% python3 -q
>>> import numpy as np
>>> np.set_printoptions(precision=2, suppress=True, linewidth=120)
>>> F = np.array([[1.0, 0.2, 0.04, 0.01, 0.0, 0.0, 0.0],
...     [0.2, 1.0, 0.2, 0.04, 0.01, 0.0, 0.0],
...     [0.04, 0.2, 1.0, 0.2, 0.04, 0.01, 0.0],
...     [0.01, 0.04, 0.2, 1.0, 0.2, 0.04, 0.01],
...     [0.0, 0.01, 0.04, 0.2, 1.0, 0.2, 0.04],
...     [0.0, 0.0, 0.01, 0.04, 0.2, 1.0, 0.2],
...     [0.0, 0.0, 0.0, 0.01, 0.04, 0.2, 1.0]])
>>> F
array([[1.  , 0.2 , 0.04, 0.01, 0.  , 0.  , 0.  ],
       [0.2 , 1.  , 0.2 , 0.04, 0.01, 0.  , 0.  ],
       [0.04, 0.2 , 1.  , 0.2 , 0.04, 0.01, 0.  ],
       [0.01, 0.04, 0.2 , 1.  , 0.2 , 0.04, 0.01],
       [0.  , 0.01, 0.04, 0.2 , 1.  , 0.2 , 0.04],
       [0.  , 0.  , 0.01, 0.04, 0.2 , 1.  , 0.2 ],
       [0.  , 0.  , 0.  , 0.01, 0.04, 0.2 , 1.  ]])
>>> th = np.radians(135)
>>> Rm = np.eye(7)
>>> Rm[1, 1] = Rm[6, 6] = np.cos(th)
>>> Rm[1, 6], Rm[6, 1] = -np.sin(th), np.sin(th)
>>> Rm
array([[ 1.  ,  0.  ,  0.  ,  0.  ,  0.  ,  0.  ,  0.  ],
       [ 0.  , -0.71,  0.  ,  0.  ,  0.  ,  0.  , -0.71],
       [ 0.  ,  0.  ,  1.  ,  0.  ,  0.  ,  0.  ,  0.  ],
       [ 0.  ,  0.  ,  0.  ,  1.  ,  0.  ,  0.  ,  0.  ],
       [ 0.  ,  0.  ,  0.  ,  0.  ,  1.  ,  0.  ,  0.  ],
       [ 0.  ,  0.  ,  0.  ,  0.  ,  0.  ,  1.  ,  0.  ],
       [ 0.  ,  0.71,  0.  ,  0.  ,  0.  ,  0.  , -0.71]])
>>> A2 = F @ Rm.T
>>> np.allclose(np.linalg.norm(F, axis=1), np.linalg.norm(A2, axis=1))
True
>>> np.abs(A2 - F).max(axis=0)
array([0.  , 1.71, 0.  , 0.  , 0.  , 0.  , 1.71])
>>> x = np.ones(7)
>>> for _ in range(5):
...     x = F @ x
...     x /= np.linalg.norm(x)
...     print(round(x @ F @ x, 2))
... 
1.42
1.43
1.44
1.44
1.44
>>> x
array([0.25, 0.38, 0.44, 0.45, 0.44, 0.38, 0.25])
>>> x = np.array([-4, 5, -4, -8, -1, 3, 1])
>>> h1 = np.maximum(F @ x, 0)
>>> F.T @ h1
array([0.61, 3.07, 0.64, 0.24, 0.62, 2.94, 2.01])
>>> F * (h1 > 1e-9)[:, None]
array([[0.  , 0.  , 0.  , 0.  , 0.  , 0.  , 0.  ],
       [0.2 , 1.  , 0.2 , 0.04, 0.01, 0.  , 0.  ],
       [0.  , 0.  , 0.  , 0.  , 0.  , 0.  , 0.  ],
       [0.  , 0.  , 0.  , 0.  , 0.  , 0.  , 0.  ],
       [0.  , 0.  , 0.  , 0.  , 0.  , 0.  , 0.  ],
       [0.  , 0.  , 0.01, 0.04, 0.2 , 1.  , 0.2 ],
       [0.  , 0.  , 0.  , 0.01, 0.04, 0.2 , 1.  ]])
>>> np.flatnonzero(h1 > 1e-9)
array([1, 5, 6])
>>> A2 = np.linalg.invert(F)
Traceback (most recent call last):
  File "<python-input-20>", line 1, in <module>
    A2 = np.linalg.invert(F)
         ^^^^^^^^^^^^^^^^
AttributeError: module 'numpy.linalg' has no attribute 'invert'
>>> A2 = np.linalg.inv(F)
>>> round(float(np.linalg.cond(F)), 2)
2.12
>>> A2.round(2) + 0
array([[ 1.04, -0.21,  0.  ,  0.  ,  0.  ,  0.  ,  0.  ],
       [-0.21,  1.08, -0.21,  0.  ,  0.  ,  0.  ,  0.  ],
       [ 0.  , -0.21,  1.08, -0.21,  0.  ,  0.  ,  0.  ],
       [ 0.  ,  0.  , -0.21,  1.08, -0.21,  0.  ,  0.  ],
       [ 0.  ,  0.  ,  0.  , -0.21,  1.08, -0.21,  0.  ],
       [ 0.  ,  0.  ,  0.  ,  0.  , -0.21,  1.08, -0.21],
       [ 0.  ,  0.  ,  0.  ,  0.  ,  0.  , -0.21,  1.04]])
>>> (np.abs(A2) > 1e-9).astype(int)
array([[1, 1, 1, 1, 1, 1, 1],
       [1, 1, 1, 1, 1, 1, 1],
       [1, 1, 1, 1, 1, 1, 1],
       [1, 1, 1, 1, 1, 1, 1],
       [1, 1, 1, 1, 1, 1, 1],
       [1, 1, 1, 1, 1, 1, 1],
       [1, 1, 1, 1, 1, 1, 1]])
>>> np.allclose(A2, F.T)
False
>>> np.round(np.linalg.inv(A2), 2) + 0
array([[1.  , 0.2 , 0.04, 0.01, 0.  , 0.  , 0.  ],
       [0.2 , 1.  , 0.2 , 0.04, 0.01, 0.  , 0.  ],
       [0.04, 0.2 , 1.  , 0.2 , 0.04, 0.01, 0.  ],
       [0.01, 0.04, 0.2 , 1.  , 0.2 , 0.04, 0.01],
       [0.  , 0.01, 0.04, 0.2 , 1.  , 0.2 , 0.04],
       [0.  , 0.  , 0.01, 0.04, 0.2 , 1.  , 0.2 ],
       [0.  , 0.  , 0.  , 0.01, 0.04, 0.2 , 1.  ]])
>>> np.round(np.linalg.det(F) * np.linalg.det(A2), 2)
np.float64(1.0)
>>> M = np.loadtxt("a.csv", delimiter=",")
>>> M
array([[ 0.,  6., -1.,  2.,  1., -7., -1., -9.,  6.],
       [ 0.,  0., -3.,  8.,  9., -7., -5., -6.,  9.],
       [ 0.,  0.,  0., -7., -6.,  4., -4.,  0.,  3.],
       [ 0.,  0.,  0.,  0., -3., -1.,  6.,  3., -4.],
       [ 0.,  0.,  0.,  0.,  0., -5.,  6., -5., -5.],
       [ 0.,  0.,  0.,  0.,  0.,  0.,  4.,  6.,  2.],
       [ 0.,  0.,  0.,  0.,  0.,  0.,  0., -5., -7.],
       [ 0.,  0.,  0.,  0.,  0.,  0.,  0.,  0., -4.],
       [ 0.,  0.,  0.,  0.,  0.,  0.,  0.,  0.,  0.]])
>>> x = np.array([0, 1, -2, 2, 0, 0, 1, 1, -2])
>>> (M * x).sum(axis=1)
array([-10.,  -7., -24.,  17.,  11.,   6.,   9.,   8.,   0.])
>>> M @ np.ones(9)
array([ -3.,   5., -10.,   1.,  -9.,  12., -12.,  -4.,   0.])
>>> M @ (2 * x)
array([-20., -14., -48.,  34.,  22.,  12.,  18.,  16.,   0.])
>>> (M @ x).argmax()
np.int64(3)
>>> M @ x
array([-10.,  -7., -24.,  17.,  11.,   6.,   9.,   8.,   0.])
>>> np.linalg.lstsq(M[:-1].T, M[-1])[2]
np.int32(8)
>>> try:
...     np.linalg.inv(M)
... except np.linalg.LinAlgError as e:
...     print("failed:", e)
... 
failed: Singular matrix
>>> np.abs(np.diag(np.linalg.qr(M)[1])) > 1e-9
array([False, False, False, False, False, False, False, False, False])
>>> np.allclose(M[:-1].T @ np.linalg.lstsq(M[:-1].T, M[-1])[0], M[-1])
True
>>> round(np.trace(np.linalg.pinv(M) @ M), 2)
np.float64(8.0)
>>> np.linalg.cond(M) > 100
np.True_
>>> np.linalg.matrix_rank(M, rtol=0.1)
np.int64(5)
>>> round(float(np.linalg.norm(M, 2) / np.linalg.norm(M)), 2)
0.73
>>> A = np.load("layer5.npy")
>>> A
array([[ -9,   9, -12,  12],
       [  0, -15,   0, -20],
       [ 15, -15,  -3,   3],
       [  0,  25,   0,  -5]])
>>> G = A.T @ A
>>> np.allclose(G, G.T)
True
>>> (A @ A.T).shape
(4, 4)
>>> G
array([[ 306, -306,   63,  -63],
       [-306, 1156,  -63,  238],
       [  63,  -63,  153, -153],
       [ -63,  238, -153,  578]])
>>> np.linalg.svd(A, compute_uv=False) ** 2
array([1347.38,  534.67,  222.61,   88.34])
>>> J = np.loadtxt("run17.csv", delimiter=",")
>>> J
array([[ 0.92,  0.09,  0.13, -0.06,  0.22],
       [ 0.09,  0.12,  0.23,  0.2 , -0.09],
       [ 0.13,  0.23,  0.64,  0.04, -0.4 ],
       [-0.06,  0.2 ,  0.04,  0.93,  0.15],
       [ 0.22, -0.09, -0.4 ,  0.15,  0.39]])
>>> U, sv, vt = np.linalg.svd(M)
>>> sv
array([23.2 , 15.22, 11.89,  9.02,  3.27,  1.76,  1.12,  0.62,  0.  ])
>>> A2 = U[:, :8] @ np.diag(sv[:8]) @ vt[:8]
>>> np.linalg.matrix_rank(M, rtol=0.05)
np.int64(6)
>>> round(float(np.linalg.norm(M - A2, 2)), 2), sv[8]
(0.0, np.float64(0.0))
>>> r0 = np.array([-4, -3, -1])
>>> np.correlate(J[4], J[3], "full")
array([ 0.03,  0.19, -0.13, -0.31,  0.15,  0.3 ,  0.07,  0.07, -0.03])
>>> U, sv, vt = np.linalg.svd(J)
>>> V = vt[:(sv > 1e-8).sum()]
>>> rng = np.random.default_rng(12)
>>> x = J[4] + 5 * J[0] + rng.integers(2) * np.eye(5)[1]
>>> x
array([ 4.8 ,  1.34,  0.24, -0.17,  1.5 ])
>>> np.linalg.matrix_rank(np.vstack([J, x]))
np.int64(4)
>>> np.diag(V.T @ V)
array([0.92, 0.12, 0.64, 0.93, 0.39])
>>> round(float(np.trace(np.linalg.pinv(J) @ J)), 2)
3.0
>>> np.unique(J.round(6), axis=0).shape
(5, 5)
>>> np.allclose(J[:-1].T @ np.linalg.lstsq(J[:-1].T, J[-1])[0], J[-1])
True
>>> J @ np.linalg.pinv(J) @ J
array([[ 0.92,  0.09,  0.13, -0.06,  0.22],
       [ 0.09,  0.12,  0.23,  0.2 , -0.09],
       [ 0.13,  0.23,  0.64,  0.04, -0.4 ],
       [-0.06,  0.2 ,  0.04,  0.93,  0.15],
       [ 0.22, -0.09, -0.4 ,  0.15,  0.39]])
>>> np.abs(np.diag(np.linalg.qr(J)[1])) > 1e-9
array([ True,  True,  True, False, False])
>>> mat = np.load("dump.npy")
>>> mat
array([[ 1.7, -0.2, -0.7, -0.2,  0.3, -1.3,  0. ,  0.7],
       [-0.1, -1.2,  0. ,  1.6, -0.3,  0. ,  2. ,  1.1],
       [ 0.4,  0.9, -1.2,  0.1,  0.2, -0.7, -9. , -0.3],
       [ 0.2,  1.3,  0.6, -0.7, -0.4, -1.8, -9. ,  0.5],
       [-1. ,  1.6,  0.9,  0.3,  0.1,  1.3, -7. , -1. ],
       [-2.6, -1.5, -0.5,  0. ,  1.6,  0.7, -6. ,  0.4],
       [ 0.4,  0.5, -2.1, -0.3,  2.1,  0.9, 14. ,  1.5]])
>>> A2 = np.array([[3, -3], [0, 2], [0, -3], [-3, 0], [-2, -2], [-1, -3], [2, 2]])
>>> np.einsum("ik,kj->ij", F, A2)
array([[ 2.97, -2.72],
       [ 0.46,  0.78],
       [-0.57, -2.83],
       [-3.39, -1.05],
       [-2.72, -2.62],
       [-1.12, -3.03],
       [ 1.69,  1.32]])
>>> np.linalg.matrix_rank(F @ A2)
np.int64(2)
>>> np.vstack([F, A2.T]).shape
(9, 7)
>>> A2 @ F
Traceback (most recent call last):
  File "<python-input-78>", line 1, in <module>
    A2 @ F
    ~~~^~~
ValueError: matmul: Input operand 1 has a mismatch in its core dimension 0, with gufunc signature (n?,k),(k,m?)->(n?,m?) (size 7 is different from 2)
>>> th = np.radians(180)
>>> Rm = np.eye(8)
>>> Rm[7, 7] = Rm[5, 5] = np.cos(th)
>>> Rm[7, 5], Rm[5, 7] = -np.sin(th), np.sin(th)
>>> Rm.round(2) + 0
array([[ 1.,  0.,  0.,  0.,  0.,  0.,  0.,  0.],
       [ 0.,  1.,  0.,  0.,  0.,  0.,  0.,  0.],
       [ 0.,  0.,  1.,  0.,  0.,  0.,  0.,  0.],
       [ 0.,  0.,  0.,  1.,  0.,  0.,  0.,  0.],
       [ 0.,  0.,  0.,  0.,  1.,  0.,  0.,  0.],
       [ 0.,  0.,  0.,  0.,  0., -1.,  0.,  0.],
       [ 0.,  0.,  0.,  0.,  0.,  0.,  1.,  0.],
       [ 0.,  0.,  0.,  0.,  0.,  0.,  0., -1.]])
>>> A2 = mat @ Rm.T
>>> A2.round(2) + 0
array([[ 1.7, -0.2, -0.7, -0.2,  0.3,  1.3,  0. , -0.7],
       [-0.1, -1.2,  0. ,  1.6, -0.3,  0. ,  2. , -1.1],
       [ 0.4,  0.9, -1.2,  0.1,  0.2,  0.7, -9. ,  0.3],
       [ 0.2,  1.3,  0.6, -0.7, -0.4,  1.8, -9. , -0.5],
       [-1. ,  1.6,  0.9,  0.3,  0.1, -1.3, -7. ,  1. ],
       [-2.6, -1.5, -0.5,  0. ,  1.6, -0.7, -6. , -0.4],
       [ 0.4,  0.5, -2.1, -0.3,  2.1, -0.9, 14. , -1.5]])
>>> np.round(np.linalg.det(Rm), 2), np.trace(Rm)
(np.float64(1.0), np.float64(4.0))
>>> np.allclose(mat @ mat.T, A2 @ A2.T)
True
>>> np.linalg.svd(mat, compute_uv=False), np.linalg.svd(A2, compute_uv=False)
(array([21.31,  4.31,  3.47,  3.04,  1.71,  1.44,  0.61]), array([21.31,  4.31,  3.47,  3.04,  1.71,  1.44,  0.61]))
>>> np.abs(A2 - mat).max(axis=0)
array([0. , 0. , 0. , 0. , 0. , 3.6, 0. , 3. ])
>>> A2 = mat / np.sqrt((mat ** 2).mean(axis=1, keepdims=True))
>>> np.linalg.matrix_rank(A2) == np.linalg.matrix_rank(mat)
np.True_
>>> A2[3]
array([ 0.06,  0.39,  0.18, -0.21, -0.12, -0.55, -2.73,  0.15])
>>> blk = np.stack([mat, 3 * mat, mat[::-1]])
>>> np.linalg.matrix_rank(blk.reshape(3, -1))
np.int64(2)
>>> (blk @ mat.T).shape
(3, 7, 7)
>>> m1 = np.loadtxt("mat.csv", delimiter=",")
>>> m1
array([[ 2.,  0.,  5., -1.],
       [ 0.,  2.,  0.,  5.],
       [ 5.,  0.,  2.,  0.],
       [-1.,  5.,  0.,  2.]])
>>> x = np.array([2, 1, 5, 0])
>>> target = m1 @ x
>>> target
array([29.,  2., 20.,  3.])
>>> np.round(np.linalg.solve(m1, m1[:, 0]), 2) + 0
array([1., 0., 0., 0.])
>>> np.round(np.linalg.solve(m1, target + m1[:, 1]), 2) + 0
array([2., 2., 5., 0.])
>>> vals, V = np.linalg.eig(m1)
>>> np.round(m1 @ V[:, 0] - vals[0] * V[:, 0], 2) + 0
array([0., 0., 0., 0.])
>>> np.sort(np.linalg.eigvals(m1.T))
array([-3.52, -2.52,  6.52,  7.52])
>>> A2 = m1 + rng.integers(-2, 3, (4, 2)) @ rng.integers(-2, 3, (2, 4))
>>> A2
array([[ 5.,  2.,  2., -7.],
       [-4.,  0.,  2., 13.],
       [ 5., -2.,  8.,  0.],
       [ 1.,  5.,  2., -2.]])
>>> A2 - m1
array([[ 3.,  2., -3., -6.],
       [-4., -2.,  2.,  8.],
       [ 0., -2.,  6.,  0.],
       [ 2.,  0.,  2., -4.]])
>>> np.abs(A2 - m1).sum(axis=1)
array([14., 16.,  8.,  8.])
>>> np.round(np.linalg.svd(A2 - m1, compute_uv=False), 2) + 0
array([12.74,  6.91,  0.  ,  0.  ])
